$ python3 -q
>>> import numpy as np
>>> np.set_printoptions(suppress=True, linewidth=140)
>>> rd = lambda a: np.round(a, 1) + 0
>>> A2 = np.array([[0, 2], [3, 3], [2, 2]])
>>> J = np.tile(A2, (2, 3))
>>> print(J)
[[0 2 0 2 0 2]
 [3 3 3 3 3 3]
 [2 2 2 2 2 2]
 [0 2 0 2 0 2]
 [3 3 3 3 3 3]
 [2 2 2 2 2 2]]
>>> left, sigma, VT = np.linalg.svd(J)
>>> print(np.argmax(sigma[:-1] / (sigma[1:] + 1e-6)) + 1)
2
>>> A2 = left[:, :2] @ np.diag(sigma[:2]) @ VT[:2]
>>> print(rd(np.linalg.norm(J - A2, 2)), rd(sigma[2]))
0.0 0.0
>>> print(np.linalg.matrix_rank(J, rtol=0.05))
2
>>> print(rd(A2))
[[0. 2. 0. 2. 0. 2.]
 [3. 3. 3. 3. 3. 3.]
 [2. 2. 2. 2. 2. 2.]
 [0. 2. 0. 2. 0. 2.]
 [3. 3. 3. 3. 3. 3.]
 [2. 2. 2. 2. 2. 2.]]
>>> print(np.linalg.matrix_rank(A2))
2
>>> print(np.linalg.lstsq(J[:-1].T, J[-1])[2])
2
>>> print(rd(np.trace(np.linalg.pinv(J) @ J)))
2.0
>>> vec = np.array([2, 1, 2, 2, 2, 1])
>>> print(J @ (2 * vec))
[16 60 40 16 60 40]
>>> print(J @ vec)
[ 8 30 20  8 30 20]
>>> print(np.linalg.norm(J @ vec) <= np.linalg.norm(J, 2) * np.linalg.norm(vec) + 1e-9)
True
>>> print(np.einsum("ij,j->i", J, vec))
[ 8 30 20  8 30 20]
>>> A2 = np.array([[2, 0, 2],
...     [3, -1, 1],
...     [0, -1, 0],
...     [0, -2, -1],
...     [-3, -2, -1],
...     [-2, 2, 2]])
>>> print(A2.T @ J.T)
[[  2   0   0   2   0   0]
 [ -2 -12  -8  -2 -12  -8]
 [  4   9   6   4   9   6]]
>>> X = np.load("mat.npy")
>>> print(rd(X))
[[ 0.3 -0.3 -0.3 -0.5 -0.3 -0.3 -0.3 -0.3  0. ]
 [-0.3  0.8 -0.2 -0.3 -0.2 -0.1 -0.1 -0.2  0. ]
 [-0.3 -0.2  0.8 -0.3 -0.2 -0.1 -0.1 -0.2  0. ]
 [-0.5 -0.3 -0.3  0.6 -0.3 -0.2 -0.2 -0.3  0. ]
 [-0.3 -0.2 -0.2 -0.3  0.8 -0.1 -0.1 -0.2  0. ]
 [-0.3 -0.1 -0.1 -0.2 -0.1  0.9 -0.1 -0.1  0. ]
 [-0.3 -0.1 -0.1 -0.2 -0.1 -0.1  0.9 -0.1  0. ]
 [-0.3 -0.2 -0.2 -0.3 -0.2 -0.1 -0.1  0.8  0. ]
 [ 0.   0.   0.   0.   0.   0.   0.   0.   1. ]]
>>> ev, vecs = np.linalg.eigh(X)
>>> vec = np.array([0, 0, -1, 2, -2, -2, 1, -2, -1])
>>> print(rd(vec @ X @ vec))
17.3
>>> print(rd(vecs * np.abs(ev) @ vecs.T))
[[1. 0. 0. 0. 0. 0. 0. 0. 0.]
 [0. 1. 0. 0. 0. 0. 0. 0. 0.]
 [0. 0. 1. 0. 0. 0. 0. 0. 0.]
 [0. 0. 0. 1. 0. 0. 0. 0. 0.]
 [0. 0. 0. 0. 1. 0. 0. 0. 0.]
 [0. 0. 0. 0. 0. 1. 0. 0. 0.]
 [0. 0. 0. 0. 0. 0. 1. 0. 0.]
 [0. 0. 0. 0. 0. 0. 0. 1. 0.]
 [0. 0. 0. 0. 0. 0. 0. 0. 1.]]
>>> print(rd(np.abs(X).sum(axis=1).max()), rd(np.abs(ev).max()))
2.8 1.0
>>> ev, vecs = np.linalg.eigh(X)
>>> print(rd(vecs.T @ vecs))
[[1. 0. 0. 0. 0. 0. 0. 0. 0.]
 [0. 1. 0. 0. 0. 0. 0. 0. 0.]
 [0. 0. 1. 0. 0. 0. 0. 0. 0.]
 [0. 0. 0. 1. 0. 0. 0. 0. 0.]
 [0. 0. 0. 0. 1. 0. 0. 0. 0.]
 [0. 0. 0. 0. 0. 1. 0. 0. 0.]
 [0. 0. 0. 0. 0. 0. 1. 0. 0.]
 [0. 0. 0. 0. 0. 0. 0. 1. 0.]
 [0. 0. 0. 0. 0. 0. 0. 0. 1.]]
>>> print(rd(ev.sum()), rd(np.trace(X)))
7.0 7.0
>>> print(rd(np.linalg.eigvalsh(X + 2 * np.eye(9))))
[1. 3. 3. 3. 3. 3. 3. 3. 3.]
>>> def softmax(z):
...     e = np.exp(z - z.max(axis=-1, keepdims=True))
...     return e / e.sum(axis=-1, keepdims=True)
... 
>>> print(rd(softmax(10 * X[8])))
[0. 0. 0. 0. 0. 0. 0. 0. 1.]
>>> print(rd(softmax(X[8] + 4)))
[0.1 0.1 0.1 0.1 0.1 0.1 0.1 0.1 0.3]
>>> scores = X @ X.T / np.sqrt(9)
>>> print(rd(softmax(scores)))
[[0.1 0.1 0.1 0.1 0.1 0.1 0.1 0.1 0.1]
 [0.1 0.1 0.1 0.1 0.1 0.1 0.1 0.1 0.1]
 [0.1 0.1 0.1 0.1 0.1 0.1 0.1 0.1 0.1]
 [0.1 0.1 0.1 0.1 0.1 0.1 0.1 0.1 0.1]
 [0.1 0.1 0.1 0.1 0.1 0.1 0.1 0.1 0.1]
 [0.1 0.1 0.1 0.1 0.1 0.1 0.1 0.1 0.1]
 [0.1 0.1 0.1 0.1 0.1 0.1 0.1 0.1 0.1]
 [0.1 0.1 0.1 0.1 0.1 0.1 0.1 0.1 0.1]
 [0.1 0.1 0.1 0.1 0.1 0.1 0.1 0.1 0.1]]
>>> A = np.load("block4.npy")
>>> print(A)
[[0. 0. 3. 5.]
 [0. 0. 2. 2.]
 [3. 2. 0. 0.]
 [5. 2. 0. 0.]]
>>> print(rd(np.linalg.eigvalsh(A).min()))
-6.5
>>> print(np.all(np.linalg.eigvalsh(A) > 0))
False
>>> print([round(float(np.linalg.det(A[:i, :i])), 2) + 0 for i in range(1, 5)])
[0.0, 0.0, 0.0, 16.0]
>>> ev, vecs = np.linalg.eigh(A)
>>> vec = np.array([-3, -3, 0, 5])
>>> print(rd(vec @ A @ vec / (vec @ vec)), rd(ev[0]), rd(ev[-1]))
-4.9 -6.5 6.5
>>> print(np.abs(A).sum(axis=1).max(), rd(np.abs(ev).max()))
8.0 6.5
>>> print(rd(vecs * np.maximum(ev, 0) @ vecs.T))
[[2.7 1.1 1.5 2.5]
 [1.1 0.8 1.  1. ]
 [1.5 1.  1.2 1.3]
 [2.5 1.  1.3 2.3]]
>>> print(vec @ A @ vec)
-210.0
>>> print(rd(np.linalg.eigvalsh(A[1:, 1:])))
[-2.8  0.   2.8]
>>> W0 = np.load("m.npy")
>>> print(rd(W0))
[[-1.1 -1.3  0.2  0.2]
 [-0.6 -0.5  0.3  0.3]
 [-2.6 -2.   1.2  1.2]
 [-0.4  0.1  0.4  0.4]]
>>> P = np.triu(np.array([[3, -2, -2, -3], [1, 1, 1, 1], [2, 2, 0, -2], [-2, 0, 3, 2]]), 1) + np.eye(4)
>>> A2 = P @ W0 @ np.linalg.inv(P)
>>> print(rd(np.linalg.det(A2)))
0.0
>>> print(rd(A2))
[[  6.5  16.5  -7.3 -15.4]
 [ -3.6  -9.6   4.2   9.1]
 [ -1.9  -5.9   2.6   5.9]
 [ -0.4  -0.6   0.3   0.5]]
>>> u, g = W0[1], W0[3]
>>> print(rd(u @ u))
0.8
>>> print(rd(u @ g))
0.4
>>> p = (u @ g) / (u @ u) * u
>>> print(rd(np.outer(u, g)))
[[ 0.2  0.  -0.2 -0.2]
 [ 0.2  0.  -0.2 -0.2]
 [-0.1  0.   0.1  0.1]
 [-0.1  0.   0.1  0.1]]
>>> print(rd(np.linalg.norm(u + g) ** 2 + np.linalg.norm(u - g) ** 2))
2.4
>>> rk = np.linalg.matrix_rank(W0)
>>> print(rk)
2
>>> N = np.linalg.svd(W0)[2][rk:].T
>>> print(np.allclose(W0 @ N, 0))
True
>>> print(rd(W0 @ N))
[[0. 0.]
 [0. 0.]
 [0. 0.]
 [0. 0.]]
>>> print(N.shape)
(4, 2)
>>> print([int(np.linalg.matrix_rank(W0[:i])) for i in range(1, len(W0) + 1)])
[1, 2, 2, 2]
>>> print(rd(np.linalg.norm(W0, 2) / np.linalg.norm(W0)))
1.0
>>> K = np.load("layer0.npy")
>>> print(K)
[[ 8  1  0  0 -9]
 [-8  3  0  0 -7]
 [ 0  0  5  5  0]
 [ 0  0 -5  9  0]
 [ 1  6  0  0  6]]
>>> A2 = K[0, 0] * K[1:] - np.outer(K[1:, 0], K[0])
>>> print(A2)
[[   0   32    0    0 -128]
 [   0    0   40   40    0]
 [   0    0  -40   72    0]
 [   0   47    0    0   57]]
>>> print(rd(K[:, 0] / K[0, 0]))
[ 1.  -1.   0.   0.   0.1]
>>> print(np.flatnonzero(~A2.round(6).any(axis=1)))
[]
>>> mat = np.array([[15, -45, 10, -10, -15, 25, 10],
...     [15, -45, 10, -10, -15, 25, 10],
...     [3, -9, 2, -2, -3, 5, 2],
...     [3, -9, 2, -2, -3, 5, 2],
...     [9, -27, 6, -6, -9, 15, 6],
...     [9, -27, 6, -6, -9, 15, 6]])
>>> print(rd(np.linalg.norm(mat) ** 2 / np.linalg.norm(mat, 2) ** 2))
1.0
>>> u = np.array([0, 3, 2, 3, 0, 2, 4, 3])
>>> rng = np.random.default_rng(52)
>>> M = np.outer(rng.normal(size=27), u) + 0.3 * rng.normal(size=(27, 8))
>>> print(rd(M))
[[ 0.  -2.4 -1.8 -2.1  0.1 -1.4 -3.6 -3.2]
 [ 0.2  0.8  0.7  0.8 -0.1  0.4  1.3  0.5]
 [-0.1 -0.2  0.   0.5 -0.2  0.6 -0.2 -0.2]
 [-0.1  0.   0.3 -0.5  0.  -0.3 -0.5 -0.6]
 [ 0.1  1.2  0.7  0.8  0.1  1.   1.4  1.3]
 [ 0.   2.3  1.5  1.8  0.   1.1  2.7  2. ]
 [ 0.   0.6  0.2  0.7 -0.3  0.4  0.1  0.3]
 [ 0.2  0.5  0.4  0.3 -0.4  0.   0.7  0.4]
 [ 0.5 -2.8 -2.  -3.7  0.  -2.4 -4.7 -3.5]
 [ 0.   1.7  1.1  1.2 -0.2  1.4  2.5  1.3]
 [ 0.1 -1.  -1.  -0.9  0.1 -0.7 -0.8 -1.2]
 [ 0.1  3.1  2.1  2.8  0.1  2.1  4.7  3.4]
 [ 0.   4.3  2.3  4.   0.5  2.1  5.6  4.1]
 [-0.2 -4.6 -3.6 -4.6  0.  -3.  -6.9 -4.7]
 [ 0.2  3.7  3.1  3.7  0.6  3.3  5.1  4.5]
 [ 0.1 -1.9 -1.3 -2.6  0.  -1.4 -2.6 -2.7]
 [ 0.  -2.8 -2.3 -2.9  0.2 -2.2 -4.1 -2.9]
 [-0.5 -0.5 -0.6 -0.7 -0.1 -0.6 -0.7 -0.6]
 [-0.1  0.4  0.7  1.   0.6  0.4  1.3  0.8]
 [-0.8  2.8  2.1  2.8  0.5  2.2  3.9  3.3]
 [-0.1  8.8  5.7  8.6 -0.2  5.7 11.4  8.5]
 [ 0.2 -3.9 -3.  -4.6  0.2 -3.1 -5.4 -4.5]
 [-0.2 -1.  -1.1 -1.2  0.2 -1.3 -1.4 -1.2]
 [ 0.   1.4  0.9  1.3 -0.2  1.2  1.6  0.6]
 [ 0.4 -2.  -0.7 -1.9  0.1 -0.7 -2.2 -1.5]
 [ 0.2 -5.7 -2.9 -5.2  0.1 -3.4 -6.6 -5.1]
 [-0.4 -0.4 -1.1 -0.4 -0.5 -0.1 -0.7 -0.7]]
>>> Xc = (M - M.mean(axis=0)) / M.std(axis=0)
>>> print(np.argwhere(np.abs(Xc) > 2))
[[ 8  0]
 [14  4]
 [19  0]
 [20  1]
 [20  2]
 [20  3]
 [20  5]
 [20  6]
 [20  7]
 [26  4]]
>>> b = np.linalg.lstsq(np.delete(Xc, 0, axis=1), Xc[:, 0])[0]
>>> print(np.abs(b).argmax())
1
>>> print(rd(b))
[ 0.9  2.5 -2.4  0.   0.1  0.2 -1.4]
>>> print(rd(1 - np.var(Xc[:, 0] - np.delete(Xc, 0, axis=1) @ b)))
0.3
